% ipython --no-banner

In [1]: import numpy as np

In [2]: np.set_printoptions(suppress=True, linewidth=100)

In [3]: rd = lambda a: np.round(a, 1) + 0

In [4]: X = np.loadtxt("mat.csv", delimiter=",")

In [5]: X
Out[5]: 
array([[  9. ,  -0.5,  -0.2, -18.8, -19.2,  -0.2,  -0.2],
       [  9. ,   1.2,   1.2, -18.7, -22.4,  -0.6,   1. ],
       [  8.8,   2. ,   0.2, -19.1, -20.4,   1.8,  -0.9],
       [  8.8,   0.8,  -0.7, -19.9, -20.4,   0.1,   0.4],
       [  9.9,   0.6,  -0.5, -21.5, -18.4,   1.5,   0.3],
       [ 11. ,  -0.2,  -0.4, -21.1, -20.9,   0. ,  -0.5],
       [ 10.5,   0.7,   0.3, -20.7, -20.4,   0.6,  -0.1],
       [ 11.1,   1.1,   0.9, -19.4, -21. ,   1. ,  -0.9],
       [  9.4,  -3.2,  -1. , -21.6, -20.4,   0.5,   0.2],
       [  8. ,  -1.4,  -0.9, -18.9, -19.4,  -0.6,  -1.7],
       [ 10. ,   0.8,  -0.7, -21.5, -19.3,   1.5,  -0.2],
       [  9. ,   0. ,   0.4, -20.2, -18.1,  -1.3,  -0.1],
       [ 11.5,  -1.4,  -0.1, -20.5, -17.7,   0.2,  -0.2],
       [ 10.2,  -1.1,  -0.3, -19.9, -21.2,  -0.1,   0.3],
       [ 10.7,  -1.4,  -1.6, -19.7, -18.8,   0.5,   0.4],
       [  9.7,   1.3,   0.8, -21.3, -20.1,  -0.3,  -0.3],
       [  9.9,   0.1,  -0.1, -20.2, -20. ,  -0.4,   1. ],
       [  9.2,   1.3,   0. , -21.1, -19.7,  -1.5,  -1.4],
       [ 12.1,  -0.2,   0.3, -20.1, -20.9,   0.5,  -0.7],
       [ 10.5,   1.4,   0. , -18. , -19.2,  -0.1,  -0.6],
       [  7.2,   1.3,  -1.7, -21.3, -18.8,  -1.2,  -1.5],
       [  9.6,  -1.2,   0.2, -21.6, -20. ,   0.3,   1.5],
       [ 10.8,  -0.9,   1. , -18.2, -18.9,   1.7,  -0.8],
       [ 10.8,  -0.9,   1. , -18.9, -20.8,  -0.4,  -0.2],
       [  8.6,   1.2,  -0.1, -18.7, -19.1,  -1.2,  -0.2],
       [ 10.9,  -2. ,   0.5, -20. , -20.4,  -0.5,   0. ]])

In [6]: P = X @ np.linalg.solve(X.T @ X, X.T)

In [7]: rd(np.trace(P))
Out[7]: np.float64(7.0)

In [8]: rd(P @ X[:, 5])
Out[8]: 
array([-0.2, -0.6,  1.8,  0.1,  1.5,  0. ,  0.6,  1. ,  0.5, -0.6,  1.5, -1.3,  0.2, -0.1,  0.5,
       -0.3, -0.4, -1.5,  0.5, -0.1, -1.2,  0.3,  1.7, -0.4, -1.2, -0.5])

In [9]: rd(np.diag(P))
Out[9]: 
array([0.1, 0.5, 0.4, 0.2, 0.3, 0.1, 0.1, 0.2, 0.4, 0.4, 0.2, 0.3, 0.3, 0.1, 0.4, 0.2, 0.2, 0.3,
       0.2, 0.3, 0.5, 0.4, 0.3, 0.2, 0.2, 0.2])

In [10]: data = np.loadtxt("test6.csv", delimiter=",")

In [11]: rd(data)
Out[11]: 
array([[-0.4, -0.1,  0.3,  0.6,  0.3,  0.1, -0.5,  0.2, -0.1],
       [-0.4,  0. , -0.6,  0.2, -0.5,  0.4, -0.1,  0. , -0.1],
       [ 0.5, -0.1, -0.3,  0.1,  0.3,  0.2,  0.1,  0.5, -0.4],
       [ 0.2, -0.2,  0. , -0.3, -0.1,  0.2, -0.5,  0.3,  0.6],
       [-0.3,  0.4, -0.5, -0.1,  0.4, -0.5, -0.1,  0.2,  0.1],
       [ 0.5,  0. , -0.3,  0.6, -0.1, -0.3,  0. , -0.3,  0.4],
       [ 0.1,  0.9,  0.2,  0.1,  0. ,  0.4,  0.1,  0.1,  0.1],
       [ 0.2,  0.2, -0.1, -0.1, -0.1, -0.1, -0.7, -0.3, -0.5],
       [ 0. , -0.1, -0.2, -0.1,  0.6,  0.5,  0. , -0.6,  0.2]])

In [12]: rd(np.linalg.norm(data, axis=0))
Out[12]: array([1., 1., 1., 1., 1., 1., 1., 1., 1.])

In [13]: rd(data @ data.T)
Out[13]: 
array([[1., 0., 0., 0., 0., 0., 0., 0., 0.],
       [0., 1., 0., 0., 0., 0., 0., 0., 0.],
       [0., 0., 1., 0., 0., 0., 0., 0., 0.],
       [0., 0., 0., 1., 0., 0., 0., 0., 0.],
       [0., 0., 0., 0., 1., 0., 0., 0., 0.],
       [0., 0., 0., 0., 0., 1., 0., 0., 0.],
       [0., 0., 0., 0., 0., 0., 1., 0., 0.],
       [0., 0., 0., 0., 0., 0., 0., 1., 0.],
       [0., 0., 0., 0., 0., 0., 0., 0., 1.]])

In [14]: rd(data.T @ data)
Out[14]: 
array([[1., 0., 0., 0., 0., 0., 0., 0., 0.],
       [0., 1., 0., 0., 0., 0., 0., 0., 0.],
       [0., 0., 1., 0., 0., 0., 0., 0., 0.],
       [0., 0., 0., 1., 0., 0., 0., 0., 0.],
       [0., 0., 0., 0., 1., 0., 0., 0., 0.],
       [0., 0., 0., 0., 0., 1., 0., 0., 0.],
       [0., 0., 0., 0., 0., 0., 1., 0., 0.],
       [0., 0., 0., 0., 0., 0., 0., 1., 0.],
       [0., 0., 0., 0., 0., 0., 0., 0., 1.]])

In [15]: rd(np.linalg.svd(data, compute_uv=False))
Out[15]: array([1., 1., 1., 1., 1., 1., 1., 1., 1.])

In [16]: rd(np.linalg.pinv(data))
Out[16]: 
array([[-0.4, -0.4,  0.5,  0.2, -0.3,  0.5,  0.1,  0.2,  0. ],
       [-0.1,  0. , -0.1, -0.2,  0.4,  0. ,  0.9,  0.2, -0.1],
       [ 0.3, -0.6, -0.3,  0. , -0.5, -0.3,  0.2, -0.1, -0.2],
       [ 0.6,  0.2,  0.1, -0.3, -0.1,  0.6,  0.1, -0.1, -0.1],
       [ 0.3, -0.5,  0.3, -0.1,  0.4, -0.1,  0. , -0.1,  0.6],
       [ 0.1,  0.4,  0.2,  0.2, -0.5, -0.3,  0.4, -0.1,  0.5],
       [-0.5, -0.1,  0.1, -0.5, -0.1,  0. ,  0.1, -0.7,  0. ],
       [ 0.2,  0. ,  0.5,  0.3,  0.2, -0.3,  0.1, -0.3, -0.6],
       [-0.1, -0.1, -0.4,  0.6,  0.1,  0.4,  0.1, -0.5,  0.2]])

In [17]: A = np.loadtxt("sample13.csv", delimiter=",")

In [18]: A
Out[18]: 
array([[ -0.9,  -0.2,   0.4,  -0.3,  -0.9,  -1.1,  -0.9,  -0.4],
       [ 30. , -18. ,  10. , -24. ,  -8. , -40. ,  -6. ,  16. ],
       [  0.2,  -2. ,  -0.1,   0.2,   0.1,   0.7,   0.2,  -0.5],
       [ -1.1,   0.1,   0.4,  -2.2,   0.2,  -0.1,   2.1,  -0.9],
       [ -0.5,   1.1,  -0.4,   0.3,  -0.1,   0.5,  -1.4,   0.4],
       [  1. ,   0.2,   0.9,   1.1,   0.2,   1.5,  -0.3,  -0.4],
       [  0. ,  -1.9,   0.4,   2. ,  -1.8,  -0.1,   0.1,  -0.3],
       [  0.3,  -0.7,  -2.1,   0.3,  -1.4,  -0.1,   0.9,  -0.7],
       [  0.5,  -0.4,   2.5,   1.5,  -1.5,  -0.5,  -1.6,   0.6],
       [  0.7,  -0.6,  -1.4,   0.5,  -0.3,   1.3,  -0.3,   1.2],
       [  0.6,   0. ,   1.5,  -0.8,   0.6,   0.5,   0. ,  -0.9],
       [  0.6,   0.2,  -0.6,  -0.1,  -1.2,   1.1,   0.3,  -0.7],
       [ -0.6,   0.5,  -1.1,  -0.6,  -1.5,  -1.6,  -0.5,  -0.6],
       [ -0.3,   0.7,  -1.1,   1.2,  -0.2,  -1.6,   0.3,   0.9],
       [  1.4,  -1.8,   1.5,   0.5,   0.6,  -1.2,  -0.9,   0.5]])

In [19]: P = A @ np.linalg.solve(A.T @ A, A.T)

In [20]: rd(np.trace(P))
Out[20]: np.float64(8.0)

In [21]: rd(np.linalg.eigvalsh(P))
Out[21]: array([0., 0., 0., 0., 0., 0., 0., 1., 1., 1., 1., 1., 1., 1., 1.])

In [22]: rd(P @ A[:, 5])
Out[22]: 
array([ -1.1, -40. ,   0.7,  -0.1,   0.5,   1.5,  -0.1,  -0.1,  -0.5,   1.3,   0.5,   1.1,  -1.6,
        -1.6,  -1.2])

In [23]: J = np.load("dump.npy")

In [24]: rd(J)
Out[24]: 
array([[-0.1,  1.9,  0.5],
       [-1.8, -0.3,  0.8],
       [ 0.9, -0.4,  1.7]])

In [25]: rng = np.random.default_rng(90)

In [26]: lab = rng.permutation(3)

In [27]: lab
Out[27]: array([1, 2, 0])

In [28]: other = J[lab][:, lab]

In [29]: rd(np.trace(other))
Out[29]: np.float64(1.3)

In [30]: rd(np.sort(np.abs(np.linalg.eigvals(other))))
Out[30]: array([2., 2., 2.])

In [31]: rd(other)
Out[31]: 
array([[-0.3,  0.8, -1.8],
       [-0.4,  1.7,  0.9],
       [ 1.9,  0.5, -0.1]])

In [32]: left, s, Vh = np.linalg.svd(J, full_matrices=False)

In [33]: left.shape, s.shape, Vh.shape
Out[33]: ((3, 3), (3,), (3, 3))

In [34]: rd(s / s[0])
Out[34]: array([1., 1., 1.])

In [35]: (s > 1e-8).sum()
Out[35]: np.int64(3)

In [36]: rd(s)
Out[36]: array([2., 2., 2.])

In [37]: np.allclose(left * s @ Vh, J)
Out[37]: True

In [38]: rd(np.cumsum(s ** 2) / np.sum(s ** 2))
Out[38]: array([0.3, 0.7, 1. ])

In [39]: K = 3 * np.eye(3) + np.ones((3, 3))

In [40]: K
Out[40]: 
array([[4., 1., 1.],
       [1., 4., 1.],
       [1., 1., 4.]])

In [41]: np.kron(np.eye(2, dtype=int), K)
Out[41]: 
array([[4., 1., 1., 0., 0., 0.],
       [1., 4., 1., 0., 0., 0.],
       [1., 1., 4., 0., 0., 0.],
       [0., 0., 0., 4., 1., 1.],
       [0., 0., 0., 1., 4., 1.],
       [0., 0., 0., 1., 1., 4.]])

In [42]: rd(np.linalg.det(2 * K)), rd(np.linalg.det(K))
Out[42]: (np.float64(432.0), np.float64(54.0))

In [43]: low = np.linalg.cholesky(K)

In [44]: np.linalg.eigvalsh(K).min() > 0
Out[44]: np.True_

In [45]: np.prod(np.diag(low)) ** 2, rd(np.linalg.det(K))
Out[45]: (np.float64(54.0), np.float64(54.0))

In [46]: rd(low @ low.T)
Out[46]: 
array([[4., 1., 1.],
       [1., 4., 1.],
       [1., 1., 4.]])

In [47]: rd(low)
Out[47]: 
array([[2. , 0. , 0. ],
       [0.5, 1.9, 0. ],
       [0.5, 0.4, 1.9]])

In [48]: lab = rng.permutation(3)

In [49]: lab
Out[49]: array([1, 0, 2])

In [50]: other = K[lab][:, lab]

In [51]: np.trace(other)
Out[51]: np.float64(12.0)

In [52]: u = np.array([3, 1, 2])

In [53]: other = K + np.outer(u, np.eye(3)[2])

In [54]: other
Out[54]: 
array([[4., 1., 4.],
       [1., 4., 2.],
       [1., 1., 6.]])

In [55]: np.linalg.matrix_rank(other - K)
Out[55]: np.int64(1)

In [56]: M = np.loadtxt("m.csv", delimiter=",")

In [57]: M
Out[57]: 
array([[8., 6., 3., 6., 3., 9., 3., 9.],
       [6., 3., 2., 4., 2., 6., 2., 6.],
       [3., 2., 0., 2., 1., 3., 1., 3.],
       [6., 4., 2., 3., 2., 6., 2., 6.],
       [3., 2., 1., 2., 0., 3., 1., 3.],
       [9., 6., 3., 6., 3., 8., 3., 9.],
       [3., 2., 1., 2., 1., 3., 0., 3.],
       [9., 6., 3., 6., 3., 9., 3., 8.]])

In [58]: vec = np.array([0, -2, -2, 1, 3, 1, -3, -2])

In [59]: a = np.maximum(M @ vec, 0)

In [60]: np.maximum(M @ (3 * vec), 0)
Out[60]: array([0., 0., 0., 0., 0., 0., 0., 0.])

In [61]: rd(np.tanh(M @ vec))
Out[61]: array([-1., -1., -1., -1., -1., -1., -1., -1.])

In [62]: a
Out[62]: array([0., 0., 0., 0., 0., 0., 0., 0.])
